>>> import numpy as np
>>> from numpy import linalg as LA
>>> np.set_printoptions(precision=3, suppress=True, linewidth=200, sign=" ")
>>> def rnd(a):
...     return np.round(a, 3) + 0
... 
>>> E = np.load("dump.npy")
>>> E
array([[-3, -1,  1, -3],
       [-2, -1,  1,  2],
       [-2,  0, -1,  3],
       [-3, -1,  1, -3],
       [ 2, -3,  2,  0],
       [ 1,  3, -3,  3],
       [ 1, -2,  1,  3]])
>>> x0 = np.array([0, -2, 1, 1])
>>> y = E @ x0
>>> rnd(LA.lstsq(E, y)[0])
array([ 0., -2.,  1.,  1.])
>>> rng = np.random.default_rng(805)
>>> y = y + 0.1 * rng.normal(size=7)
>>> rnd(y)
array([-0.036,  4.962,  1.928, -0.009,  7.999, -6.036,  7.88 ])
>>> c, *_ = LA.lstsq(E, y)
>>> [round(float(LA.norm(LA.solve(E.T @ E + lam * np.eye(4), E.T @ y))), 2) for lam in (0, 1, 10, 100)]
[2.43, 2.34, 1.84, 0.6]
>>> M2 = E / np.sqrt((E ** 2).mean(axis=1, keepdims=True))
>>> rnd(M2[0])
array([-1.342, -0.447,  0.447, -1.342])
>>> def softmax(z):
...     e = np.exp(z - z.max(axis=-1, keepdims=True))
...     return e / e.sum(axis=-1, keepdims=True)
... 
>>> rnd(softmax(10 * E[5]))
array([ 0. ,  0.5,  0. ,  0.5])
>>> rnd(softmax(E).sum(axis=1))
array([ 1.,  1.,  1.,  1.,  1.,  1.,  1.])
>>> rnd(softmax(E[5] + 2))
array([ 0.063,  0.468,  0.001,  0.468])
>>> att = E @ E.T / np.sqrt(4)
>>> rnd(softmax(att + np.triu(np.full(att.shape, -np.inf), 1)))
array([[ 1.   ,  0.   ,  0.   ,  0.   ,  0.   ,  0.   ,  0.   ],
       [ 0.018,  0.982,  0.   ,  0.   ,  0.   ,  0.   ,  0.   ],
       [ 0.   ,  0.076,  0.924,  0.   ,  0.   ,  0.   ,  0.   ],
       [ 0.5  ,  0.   ,  0.   ,  0.5  ,  0.   ,  0.   ,  0.   ],
       [ 0.   ,  0.   ,  0.   ,  0.   ,  0.999,  0.   ,  0.   ],
       [ 0.   ,  0.   ,  0.   ,  0.   ,  0.   ,  1.   ,  0.   ],
       [ 0.   ,  0.016,  0.01 ,  0.   ,  0.074,  0.001,  0.899]])
>>> softmax(att).round(6).argmax(axis=1)
array([ 0,  1,  2,  0,  4,  5,  6])
>>> M = np.load("sample10.npy")
>>> M
array([[ 0,  1,  2, -2, -2,  1,  0],
       [ 0,  0,  0,  1,  2, -1, -2],
       [ 0,  0,  0,  0, -2,  1, -2],
       [ 0,  0,  0,  0, -1,  1, -1],
       [ 0,  0,  0,  0,  0,  1,  2],
       [ 0,  0,  0,  0,  0,  0, -1],
       [ 0,  0,  0,  0,  0,  0,  0]])
>>> # triangular, det is the product of the diagonal
>>> np.prod(np.diag(M)), rnd(LA.det(M))
(np.int64(0), np.float64(0.0))
>>> M @ M
array([[ 0,  0,  0,  1,  0, -3, -9],
       [ 0,  0,  0,  0, -1,  3,  4],
       [ 0,  0,  0,  0,  0, -2, -5],
       [ 0,  0,  0,  0,  0, -1, -3],
       [ 0,  0,  0,  0,  0,  0, -1],
       [ 0,  0,  0,  0,  0,  0,  0],
       [ 0,  0,  0,  0,  0,  0,  0]])
>>> [int(LA.matrix_rank(LA.matrix_power(M, p))) for p in range(1, 8)]
[5, 4, 3, 2, 1, 0, 0]
>>> try:
...     LA.inv(M)
... except LA.LinAlgError as e:
...     print("failed:", e)
... 
failed: Singular matrix
>>> LA.matrix_rank(M - M[0, 0] * np.eye(7))
np.int64(5)
